>>> import numpy as np
>>> np.set_printoptions(suppress=True, linewidth=200)
>>> tidy = lambda a: np.round(a, 1) + 0
>>> M = np.array([[4, 0, 0, 0, 0],
...     [0, 1, 0, 0, 0],
...     [0, 0, 0, 0, 0],
...     [0, 0, 0, 0, 0],
...     [0, 0, 0, 0, 0]])
>>> tidy(np.linalg.det(M))
np.float64(0.0)
>>> np.flatnonzero(np.linalg.matrix_power((M != 0) + (M.T != 0) + np.eye(5), 5)[0])
array([0])
>>> tidy(np.sort(np.linalg.eigvals(M).real))
array([0., 0., 0., 1., 4.])
>>> M @ M
array([[16,  0,  0,  0,  0],
       [ 0,  1,  0,  0,  0],
       [ 0,  0,  0,  0,  0],
       [ 0,  0,  0,  0,  0],
       [ 0,  0,  0,  0,  0]])
>>> (np.linalg.matrix_power((M != 0) + (M.T != 0) + np.eye(5), 5) > 0).astype(int)
array([[1, 0, 0, 0, 0],
       [0, 1, 0, 0, 0],
       [0, 0, 1, 0, 0],
       [0, 0, 0, 1, 0],
       [0, 0, 0, 0, 1]])
>>> u = np.array([3, 1])
>>> np.convolve(M[1], u)
array([0, 3, 1, 0, 0, 0])
>>> np.cross(M[1, :3], M[4, :3])
array([0, 0, 0])
>>> np.correlate(M[1], M[4], "full")
array([0, 0, 0, 0, 0, 0, 0, 0, 0])
>>> np.polyval(u, M[1])
array([1, 4, 1, 1, 1])
>>> w, evecs = np.linalg.eigh(M)
>>> x = np.array([3, 4, 3, 2, 1])
>>> tidy(x @ M @ x / (x @ x)), w[0], w[-1]
(np.float64(1.3), np.float64(0.0), np.float64(4.0))
>>> evecs * np.abs(w) @ evecs.T
array([[4., 0., 0., 0., 0.],
       [0., 1., 0., 0., 0.],
       [0., 0., 0., 0., 0.],
       [0., 0., 0., 0., 0.],
       [0., 0., 0., 0., 0.]])
>>> evecs * np.maximum(w, 0) @ evecs.T
array([[4., 0., 0., 0., 0.],
       [0., 1., 0., 0., 0.],
       [0., 0., 0., 0., 0.],
       [0., 0., 0., 0., 0.],
       [0., 0., 0., 0., 0.]])
>>> (np.sign(evecs[:, -1].round(6)) == np.sign(evecs[0, -1].round(6))).astype(int)
array([1, 0, 0, 0, 0])
>>> tidy(np.linalg.eigvalsh(M[1:, 1:]))
array([0., 0., 0., 1.])
>>> np.abs(M).sum(axis=1).max(), np.abs(w).max()
(np.int64(4), np.float64(4.0))
>>> A = np.loadtxt("a.csv", delimiter=",")
>>> A
array([[ 13.,   1., -17.,  10.],
       [ 12.,   2., -20.,  13.],
       [ 12.,   2., -24.,  17.],
       [ 12.,   2., -28.,  21.]])
>>> Y = A / np.linalg.norm(A, axis=1, keepdims=True)
>>> cov = Y @ Y.T
>>> tidy(np.linalg.norm(Y, axis=1))
array([1., 1., 1., 1.])
>>> tidy(np.degrees(np.arccos(np.clip(cov[3, 1], -1, 1))))
np.float64(8.6)
>>> (np.abs(cov) > 0.9).astype(int)
array([[1, 1, 1, 1],
       [1, 1, 1, 1],
       [1, 1, 1, 1],
       [1, 1, 1, 1]])
>>> feats = np.loadtxt("mat.csv", delimiter=",")
>>> feats
array([[-1., -1., -1., -1., -1., -1.],
       [-3., -1., -3., -1., -3., -1.],
       [ 3., -2.,  3., -2.,  3., -2.],
       [-1., -1., -1., -1., -1., -1.],
       [-3., -1., -3., -1., -3., -1.],
       [ 3., -2.,  3., -2.,  3., -2.]])
>>> ang = np.radians(135)
>>> r_ = np.eye(6)
>>> r_[2, 2] = r_[4, 4] = np.cos(ang)
>>> r_[2, 4], r_[4, 2] = -np.sin(ang), np.sin(ang)
>>> tidy(r_)
array([[ 1. ,  0. ,  0. ,  0. ,  0. ,  0. ],
       [ 0. ,  1. ,  0. ,  0. ,  0. ,  0. ],
       [ 0. ,  0. , -0.7,  0. , -0.7,  0. ],
       [ 0. ,  0. ,  0. ,  1. ,  0. ,  0. ],
       [ 0. ,  0. ,  0.7,  0. , -0.7,  0. ],
       [ 0. ,  0. ,  0. ,  0. ,  0. ,  1. ]])
>>> Y = feats @ r_.T
>>> tidy(np.linalg.det(r_)), tidy(np.trace(r_))
(np.float64(1.0), np.float64(2.6))
>>> np.allclose(feats @ feats.T, Y @ Y.T)
True
>>> tidy(np.linalg.svd(feats, compute_uv=False)), tidy(np.linalg.svd(Y, compute_uv=False))
(array([10.8,  5.8,  0. ,  0. ,  0. ,  0. ]), array([10.8,  5.8,  0. ,  0. ,  0. ,  0. ]))
>>> tidy(Y)
array([[-1. , -1. ,  1.4, -1. ,  0. , -1. ],
       [-3. , -1. ,  4.2, -1. ,  0. , -1. ],
       [ 3. , -2. , -4.2, -2. ,  0. , -2. ],
       [-1. , -1. ,  1.4, -1. ,  0. , -1. ],
       [-3. , -1. ,  4.2, -1. ,  0. , -1. ],
       [ 3. , -2. , -4.2, -2. ,  0. , -2. ]])
